In [1]: import numpy as np

In [2]: import numpy.linalg as la

In [3]: np.set_printoptions(precision=2, suppress=True, linewidth=160)

In [4]: F = np.load("m.npy")

In [5]: F
Out[5]: 
array([[ 0,  4, 11],
       [12,  0,  0],
       [ 3,  2,  5],
       [ 0,  6, 17],
       [ 0,  0,  0],
       [ 0, 10, 29],
       [ 3,  1,  2],
       [ 0,  1,  2],
       [ 0,  6, 17],
       [ 0,  6, 17],
       [ 0,  2,  5],
       [ 1,  1,  2],
       [ 0,  3,  8],
       [ 0,  3,  8],
       [ 0,  0,  0],
       [ 0,  0,  0],
       [ 0, 10, 29],
       [ 0,  6, 17],
       [ 8,  0,  0],
       [ 0,  8, 23],
       [ 0,  0,  0],
       [ 5,  0,  0],
       [ 3,  3,  8],
       [ 0,  6, 17],
       [ 7,  0,  0]])

In [6]: U, sigma, vt = la.svd(F)

In [7]: sigma
Out[7]: array([67.3 , 17.59,  0.71])

In [8]: other = U[:, :2] @ np.diag(sigma[:2]) @ vt[:2]

In [9]: round(float(np.abs(F - other).max()), 2)
Out[9]: 0.26

In [10]: la.matrix_rank(F, rtol=0.05)
Out[10]: np.int64(2)

In [11]: round(la.norm(F - other, 2), 2), np.round(sigma[2], 2)
Out[11]: (np.float64(0.71), np.float64(0.71))

In [12]: U, sigma, vt = la.svd(F, full_matrices=False)

In [13]: np.allclose(U * sigma @ vt, F)
Out[13]: True

In [14]: sigma
Out[14]: array([67.3 , 17.59,  0.71])

In [15]: np.round(U.T @ U, 2) + 0
Out[15]: 
array([[1., 0., 0.],
       [0., 1., 0.],
       [0., 0., 1.]])

In [16]: (sigma > 1e-8).sum()
Out[16]: np.int64(3)

In [17]: np.cumsum(sigma ** 2) / np.sum(sigma ** 2)
Out[17]: array([0.94, 1.  , 1.  ])

In [18]: U.shape, sigma.shape, vt.shape
Out[18]: ((25, 3), (3,), (3, 3))

In [19]: np.abs(U[:, 0]).round(6).argmax()
Out[19]: np.int64(5)

In [20]: np.round(U.T @ F @ vt.T, 2) + 0
Out[20]: 
array([[67.3 ,  0.  ,  0.  ],
       [ 0.  , 17.59,  0.  ],
       [ 0.  ,  0.  ,  0.71]])
